$ python3 -q
>>> import numpy as np
>>> import numpy.linalg as la
>>> np.set_printoptions(precision=2, suppress=True, linewidth=120)
>>> J = np.load("out19.npy")
>>> J
array([[ 0.97,  0.07, -0.07, -0.12,  0.03, -0.03,  0.05],
       [ 0.07,  0.56,  0.33,  0.15, -0.02,  0.22,  0.25],
       [-0.07,  0.33,  0.69, -0.18, -0.09, -0.24, -0.01],
       [-0.12,  0.15, -0.18,  0.39,  0.3 ,  0.05,  0.28],
       [ 0.03, -0.02, -0.09,  0.3 ,  0.42, -0.32,  0.21],
       [-0.03,  0.22, -0.24,  0.05, -0.32,  0.71,  0.05],
       [ 0.05,  0.25, -0.01,  0.28,  0.21,  0.05,  0.25]])
>>> # symmetric
>>> left, sig, Vh = la.svd(J)
>>> sig.round(2) + 0
array([1., 1., 1., 1., 0., 0., 0.])
>>> other = left[:, :4] @ np.diag(sig[:4]) @ Vh[:4]
>>> round(float(la.norm(J - other) / la.norm(J)), 2)
0.0
>>> np.round(np.abs(J - other).max(), 2)
np.float64(0.0)
>>> np.argsort(-la.norm(J, axis=0).round(6), kind="stable")[:3]
array([0, 5, 2])
>>> [round(float(x), 2) for x in la.svd(J, compute_uv=False)[:3]]
[1.0, 1.0, 1.0]
>>> vals, evecs = la.eigh(J)
>>> la.eigvalsh(J + 3 * np.eye(7))
array([3., 3., 3., 4., 4., 4., 4.])
>>> np.round(la.svd(J, compute_uv=False), 2) + 0
array([1., 1., 1., 1., 0., 0., 0.])
>>> np.round(la.eigvalsh(J @ J), 2) + 0
array([0., 0., 0., 1., 1., 1., 1.])
>>> evecs @ np.diag(vals) @ evecs.T
array([[ 0.97,  0.07, -0.07, -0.12,  0.03, -0.03,  0.05],
       [ 0.07,  0.56,  0.33,  0.15, -0.02,  0.22,  0.25],
       [-0.07,  0.33,  0.69, -0.18, -0.09, -0.24, -0.01],
       [-0.12,  0.15, -0.18,  0.39,  0.3 ,  0.05,  0.28],
       [ 0.03, -0.02, -0.09,  0.3 ,  0.42, -0.32,  0.21],
       [-0.03,  0.22, -0.24,  0.05, -0.32,  0.71,  0.05],
       [ 0.05,  0.25, -0.01,  0.28,  0.21,  0.05,  0.25]])
>>> np.round(evecs.T @ evecs, 2) + 0
array([[1., 0., 0., 0., 0., 0., 0.],
       [0., 1., 0., 0., 0., 0., 0.],
       [0., 0., 1., 0., 0., 0., 0.],
       [0., 0., 0., 1., 0., 0., 0.],
       [0., 0., 0., 0., 1., 0., 0.],
       [0., 0., 0., 0., 0., 1., 0.],
       [0., 0., 0., 0., 0., 0., 1.]])
>>> data = np.load("a.npy")
>>> data
array([[  4,  -4,  -4,  -8,  -3,   0,  -2,  -1,  -1,   7],
       [ -4,  10,   1,  -3,   4,   6,  -1,   1,   6,  -4],
       [ -4,   1,  -6,   5,   5,   3,  -2,   5,  -5,   0],
       [ -8,  -3,   5,  -8,   2,   6,  -2,   7,   2,   4],
       [ -3,   4,   5,   2,   0,  -1,  -5,   3,   4,  -8],
       [  0,   6,   3,   6,  -1,   6,   0,   5,  -2,  -2],
       [ -2,  -1,  -2,  -2,  -5,   0,  -4,   2,   6,   3],
       [ -1,   1,   5,   7,   3,   5,   2,   2,  -5,  -5],
       [ -1,   6,  -5,   2,   4,  -2,   6,  -5,   6,  -4],
       [  7,  -4,   0,   4,  -8,  -2,   3,  -5,  -4, -10]])
>>> np.all(la.eigvalsh(data) > 0)
np.False_
>>> round(float(la.eigvalsh(data).min()), 2)
-24.03
>>> th = np.radians(60)
>>> r_ = np.eye(10)
>>> r_[3, 3] = r_[5, 5] = np.cos(th)
>>> r_[3, 5], r_[5, 3] = -np.sin(th), np.sin(th)
>>> r_
array([[ 1.  ,  0.  ,  0.  ,  0.  ,  0.  ,  0.  ,  0.  ,  0.  ,  0.  ,  0.  ],
       [ 0.  ,  1.  ,  0.  ,  0.  ,  0.  ,  0.  ,  0.  ,  0.  ,  0.  ,  0.  ],
       [ 0.  ,  0.  ,  1.  ,  0.  ,  0.  ,  0.  ,  0.  ,  0.  ,  0.  ,  0.  ],
       [ 0.  ,  0.  ,  0.  ,  0.5 ,  0.  , -0.87,  0.  ,  0.  ,  0.  ,  0.  ],
       [ 0.  ,  0.  ,  0.  ,  0.  ,  1.  ,  0.  ,  0.  ,  0.  ,  0.  ,  0.  ],
       [ 0.  ,  0.  ,  0.  ,  0.87,  0.  ,  0.5 ,  0.  ,  0.  ,  0.  ,  0.  ],
       [ 0.  ,  0.  ,  0.  ,  0.  ,  0.  ,  0.  ,  1.  ,  0.  ,  0.  ,  0.  ],
       [ 0.  ,  0.  ,  0.  ,  0.  ,  0.  ,  0.  ,  0.  ,  1.  ,  0.  ,  0.  ],
       [ 0.  ,  0.  ,  0.  ,  0.  ,  0.  ,  0.  ,  0.  ,  0.  ,  1.  ,  0.  ],
       [ 0.  ,  0.  ,  0.  ,  0.  ,  0.  ,  0.  ,  0.  ,  0.  ,  0.  ,  1.  ]])
>>> other = data @ r_.T
>>> la.svd(data, compute_uv=False), la.svd(other, compute_uv=False)
(array([24.26, 24.03, 17.53, 14.59,  9.79,  8.65,  6.67,  5.72,  1.92,  0.82]), array([24.26, 24.03, 17.53, 14.59,  9.79,  8.65,  6.67,  5.72,  1.92,  0.82]))
>>> np.allclose(la.norm(data, axis=1), la.norm(other, axis=1))
True
>>> X = np.array([[4.0, 1.0, 0.0, 0.0],
...     [0.0, 4.0, 1.0, 0.0],
...     [0.0, 0.0, 4.0, 1.0],
...     [0.0, 0.0, 0.0, 4.0]])
>>> vals, evecs = la.eig(X)
>>> X @ evecs[:, 0] - vals[0] * evecs[:, 0]
array([0., 0., 0., 0.])
>>> np.sort(la.eigvals(X @ X))
array([16., 16., 16., 16.])
>>> m1 = 3 * np.eye(14) + np.ones((14, 14))
>>> m1
array([[4., 1., 1., 1., 1., 1., 1., 1., 1., 1., 1., 1., 1., 1.],
       [1., 4., 1., 1., 1., 1., 1., 1., 1., 1., 1., 1., 1., 1.],
       [1., 1., 4., 1., 1., 1., 1., 1., 1., 1., 1., 1., 1., 1.],
       [1., 1., 1., 4., 1., 1., 1., 1., 1., 1., 1., 1., 1., 1.],
       [1., 1., 1., 1., 4., 1., 1., 1., 1., 1., 1., 1., 1., 1.],
       [1., 1., 1., 1., 1., 4., 1., 1., 1., 1., 1., 1., 1., 1.],
       [1., 1., 1., 1., 1., 1., 4., 1., 1., 1., 1., 1., 1., 1.],
       [1., 1., 1., 1., 1., 1., 1., 4., 1., 1., 1., 1., 1., 1.],
       [1., 1., 1., 1., 1., 1., 1., 1., 4., 1., 1., 1., 1., 1.],
       [1., 1., 1., 1., 1., 1., 1., 1., 1., 4., 1., 1., 1., 1.],
       [1., 1., 1., 1., 1., 1., 1., 1., 1., 1., 4., 1., 1., 1.],
       [1., 1., 1., 1., 1., 1., 1., 1., 1., 1., 1., 4., 1., 1.],
       [1., 1., 1., 1., 1., 1., 1., 1., 1., 1., 1., 1., 4., 1.],
       [1., 1., 1., 1., 1., 1., 1., 1., 1., 1., 1., 1., 1., 4.]])
>>> O = X.astype(float).copy()
>>> for j in range(4):
...     O[:, j] -= O[:, :j] @ (O[:, :j].T @ O[:, j])
...     O[:, j] /= la.norm(O[:, j])
... 
>>> O.T @ O
array([[1., 0., 0., 0.],
       [0., 1., 0., 0.],
       [0., 0., 1., 0.],
       [0., 0., 0., 1.]])
>>> O
array([[1., 0., 0., 0.],
       [0., 1., 0., 0.],
       [0., 0., 1., 0.],
       [0., 0., 0., 1.]])
>>> rng = np.random.default_rng(830453)
>>> lab = rng.permutation(14)
>>> lab
array([ 1,  3,  0, 10,  7,  8,  6,  5, 11,  9,  4,  2, 13, 12])
>>> other = m1[lab][:, lab]
>>> np.sort(np.abs(la.eigvals(other)))
array([ 3.,  3.,  3.,  3.,  3.,  3.,  3.,  3.,  3.,  3.,  3.,  3.,  3., 17.])
>>> np.trace(other)
np.float64(56.0)
>>> np.allclose(other, m1)
True
>>> vals, evecs = la.eigh(data)
>>> np.round(vals.sum(), 2), np.trace(data)
(np.float64(0.0), np.int64(0))
>>> np.round(evecs @ np.diag(vals) @ evecs.T, 2) + 0
array([[  4.,  -4.,  -4.,  -8.,  -3.,   0.,  -2.,  -1.,  -1.,   7.],
       [ -4.,  10.,   1.,  -3.,   4.,   6.,  -1.,   1.,   6.,  -4.],
       [ -4.,   1.,  -6.,   5.,   5.,   3.,  -2.,   5.,  -5.,   0.],
       [ -8.,  -3.,   5.,  -8.,   2.,   6.,  -2.,   7.,   2.,   4.],
       [ -3.,   4.,   5.,   2.,   0.,  -1.,  -5.,   3.,   4.,  -8.],
       [  0.,   6.,   3.,   6.,  -1.,   6.,   0.,   5.,  -2.,  -2.],
       [ -2.,  -1.,  -2.,  -2.,  -5.,   0.,  -4.,   2.,   6.,   3.],
       [ -1.,   1.,   5.,   7.,   3.,   5.,   2.,   2.,  -5.,  -5.],
       [ -1.,   6.,  -5.,   2.,   4.,  -2.,   6.,  -5.,   6.,  -4.],
       [  7.,  -4.,   0.,   4.,  -8.,  -2.,   3.,  -5.,  -4., -10.]])
>>> la.eigvalsh(data @ data)
array([  0.68,   3.7 ,  32.76,  44.46,  74.87,  95.78, 212.75, 307.41, 577.22, 588.39])
>>> la.svd(data, compute_uv=False)
array([24.26, 24.03, 17.53, 14.59,  9.79,  8.65,  6.67,  5.72,  1.92,  0.82])
>>> la.eigvalsh(data + -1 * np.eye(10))
array([-25.03, -15.59, -10.79,  -7.67,  -2.92,  -0.18,   4.72,   7.65,  16.53,  23.26])
>>> (vals > 1e-8).sum(), (vals < -1e-8).sum()
(np.int64(5), np.int64(5))
>>> np.unique(vals.round(6) + 0, return_counts=True)[1]
array([1, 1, 1, 1, 1, 1, 1, 1, 1, 1])
